>>> import numpy as np
>>> np.set_printoptions(precision=1, suppress=True, linewidth=160)
>>> tidy = lambda a: np.round(a, 1) + 0
>>> F = np.load("m.npy")
>>> F
array([[ 0,  0,  0,  2,  0,  0],
       [ 0,  0,  0,  2,  2,  6],
       [ 0,  0,  0,  2,  2,  0],
       [-3,  0,  0,  2,  0,  0],
       [-3, -3, -9,  2,  2,  6],
       [-3, -3,  0,  2,  2,  0]])
>>> F.shape
(6, 6)
>>> F[:, 6]
Traceback (most recent call last):
  File "<python-input-6>", line 1, in <module>
    F[:, 6]
    ~^^^^^^
IndexError: index 6 is out of bounds for axis 1 with size 6
>>> np.linalg.matrix_rank(F)
np.int64(6)
>>> np.unravel_index(np.abs(F).argmax(), F.shape)
(np.int64(4), np.int64(2))
>>> F - F[0]
array([[ 0,  0,  0,  0,  0,  0],
       [ 0,  0,  0,  0,  2,  6],
       [ 0,  0,  0,  0,  2,  0],
       [-3,  0,  0,  0,  0,  0],
       [-3, -3, -9,  0,  2,  6],
       [-3, -3,  0,  0,  2,  0]])
>>> F.sum(axis=0)
array([-9, -6, -9, 12,  8, 12])
>>> J = np.loadtxt("data.csv", delimiter=",")
>>> J
array([[0.8, 0.2],
       [0. , 1. ]])
>>> # rows sum to 1
>>> tidy(np.sort(np.linalg.eigvals(J)))
array([0.8, 1. ])
>>> tidy(J @ J)
array([[0.6, 0.4],
       [0. , 1. ]])
>>> Q = J.astype(float).copy()
>>> for j in range(2):
...     Q[:, j] -= Q[:, :j] @ (Q[:, :j].T @ Q[:, j])
...     Q[:, j] /= np.linalg.norm(Q[:, j])
... 
>>> Q.T @ J
array([[0.8, 0.2],
       [0. , 1. ]])
>>> r0 = np.array([3, -3])
>>> out = J + np.outer(r0, np.eye(2)[1])
>>> np.linalg.matrix_rank(np.linalg.inv(out) - np.linalg.inv(J), tol=1e-8)
np.int64(1)
>>> out
array([[ 0.8,  3.2],
       [ 0. , -2. ]])
>>> tidy(np.linalg.det(out) / np.linalg.det(J)), tidy(1 + np.linalg.solve(J, r0)[1])
(np.float64(-2.0), np.float64(-2.0))
>>> np.linalg.matrix_rank(out - J)
np.int64(1)
>>> out = np.array([[-5, 4, -4], [-5, 0, -6]])
>>> np.linalg.matrix_rank(np.vstack([J, out.T]))
np.int64(2)
>>> J @ out
array([[-5. ,  3.2, -4.4],
       [-5. ,  0. , -6. ]])
>>> np.einsum("ik,kj->ji", J, out)
array([[-5. , -5. ],
       [ 3.2,  0. ],
       [-4.4, -6. ]])
>>> out = np.array([[3, 2, -1, 3], [0, -3, 2, -3], [-1, 3, 0, -1], [1, 2, -1, -2]])
>>> K = out - out.T
>>> K
array([[ 0,  2,  0,  2],
       [-2,  0, -1, -5],
       [ 0,  1,  0,  0],
       [-2,  5,  0,  0]])
>>> x = np.array([2, -3, 1, 1])
>>> np.linalg.norm(K @ x) <= np.linalg.norm(K, 2) * np.linalg.norm(x) + 1e-9
np.True_
>>> (K * x).sum(axis=1)
array([ -4, -10,  -3, -19])
>>> K @ (2 * x)
array([ -8, -20,  -6, -38])
>>> rng = np.random.default_rng(93)
>>> out = K + rng.integers(-2, 3, (4, 2)) @ rng.integers(-2, 3, (2, 4))
>>> out
array([[ 2,  8,  0, -2],
       [ 0,  1,  1, -7],
       [-2,  0, -2,  2],
       [-4,  4, -2,  2]])
>>> np.abs(out - K).sum(axis=1)
array([12,  7,  7,  7])
>>> tidy(np.linalg.svd(out - K, compute_uv=False))
array([8.9, 3.9, 0. , 0. ])
